$ ipython --no-banner

In [1]: import numpy as np

In [2]: np.set_printoptions(precision=2, suppress=True, linewidth=200, sign=" ")

In [3]: data = np.load("block14.npy")

In [4]: print(data)
[[ 0.89  2.59 -1.14  0.43  0.08  3.96 -0.53]
 [-0.42 -0.62  0.13  1.22 -2.56  2.41  3.25]
 [ 0.57  1.9  -0.89  0.85 -0.95  4.23  0.86]
 [-0.04  0.4  -0.3   1.2  -2.15  3.47  2.58]
 [ 0.69  2.18 -0.99  0.71 -0.6   4.21  0.37]
 [ 0.15 -0.12  0.18 -1.22  2.29 -3.21 -2.8 ]
 [ 0.86  1.91 -0.7  -1.    2.59 -0.43 -3.5 ]
 [-0.42 -0.61  0.13  1.23 -2.56  2.42  3.25]
 [ 1.03  2.5  -0.98 -0.73  2.27  0.92 -3.2 ]
 [-0.35 -0.43  0.05  1.23 -2.51  2.64  3.15]
 [-1.04 -2.85  1.21 -0.09 -0.82 -3.39  1.48]
 [ 0.39  0.54 -0.1  -1.23  2.54 -2.51 -3.21]]

In [5]: rank = np.linalg.matrix_rank(data)

In [6]: print(rank)
2

In [7]: N = np.linalg.svd(data)[2][rank:].T

In [8]: print(np.linalg.matrix_rank(data.T @ data), np.linalg.matrix_rank(data @ data.T))
2 2

In [9]: print(N.shape)
(7, 5)

In [10]: print([int(np.linalg.matrix_rank(data[:i])) for i in range(1, len(data) + 1)])
[1, 2, 2, 2, 2, 2, 2, 2, 2, 2, 2, 2]

In [11]: u, r1 = data[8], data[9]

In [12]: print(round(u @ r1, 2))
-15.7

In [13]: pr = (u @ r1) / (u @ u) * u

In [14]: print(round(float((r1 - pr) @ u), 2))
0.0

In [15]: print(pr)
[-0.65 -1.57  0.61  0.46 -1.42 -0.58  2.01]

In [16]: A = np.loadtxt("a.csv", delimiter=",")

In [17]: print(A)
[[-0.12  0.21  1.92 -1.59 -1.65]
 [-1.32 -0.38 -1.95 -1.72 -0.57]
 [-1.68  1.56 -0.11  1.48 -1.24]
 [ 0.48  2.48 -0.16 -1.12  1.16]
 [-2.04 -0.47  1.2  -0.27  1.76]]

In [18]: print((A + A.T) / 2)
[[-0.12 -0.56  0.12 -0.55 -1.85]
 [-0.56 -0.38 -0.2   0.38 -0.52]
 [ 0.12 -0.2  -0.11  0.66 -0.02]
 [-0.55  0.38  0.66 -1.12  0.44]
 [-1.85 -0.52 -0.02  0.44  1.76]]

In [19]: print(np.round(np.abs(np.linalg.eigvals(A)).max(), 2))
3.0

In [20]: print(np.allclose(A @ A.T, A.T @ A))
True

In [21]: print(np.round(np.linalg.det(A), 2))
243.0

In [22]: rng = np.random.default_rng(743)

In [23]: labels = rng.permutation(5)

In [24]: print(labels)
[ 2  4  0  1  3]

In [25]: M2 = A[labels][:, labels]

In [26]: print(M2)
[[-0.11 -1.24 -1.68  1.56  1.48]
 [ 1.2   1.76 -2.04 -0.47 -0.27]
 [ 1.92 -1.65 -0.12  0.21 -1.59]
 [-1.95 -0.57 -1.32 -0.38 -1.72]
 [-0.16  1.16  0.48  2.48 -1.12]]

In [27]: print(round(np.linalg.det(M2), 2), np.round(np.linalg.det(A[labels]), 2))
243.0 -243.0

In [28]: print(round(np.trace(M2), 2))
0.03

In [29]: print(np.diag(M2))
[-0.11  1.76 -0.12 -0.38 -1.12]

In [30]: u = np.array([5, 4, 3, 0, 5])

In [31]: M2 = A + np.outer(u, np.eye(5)[3])

In [32]: print(np.linalg.matrix_rank(np.linalg.inv(M2) - np.linalg.inv(A), tol=1e-8))
1

In [33]: print(np.round(np.linalg.det(M2) / np.linalg.det(A), 2), round(1 + np.linalg.solve(A, u)[3], 2))
-0.31 -0.31
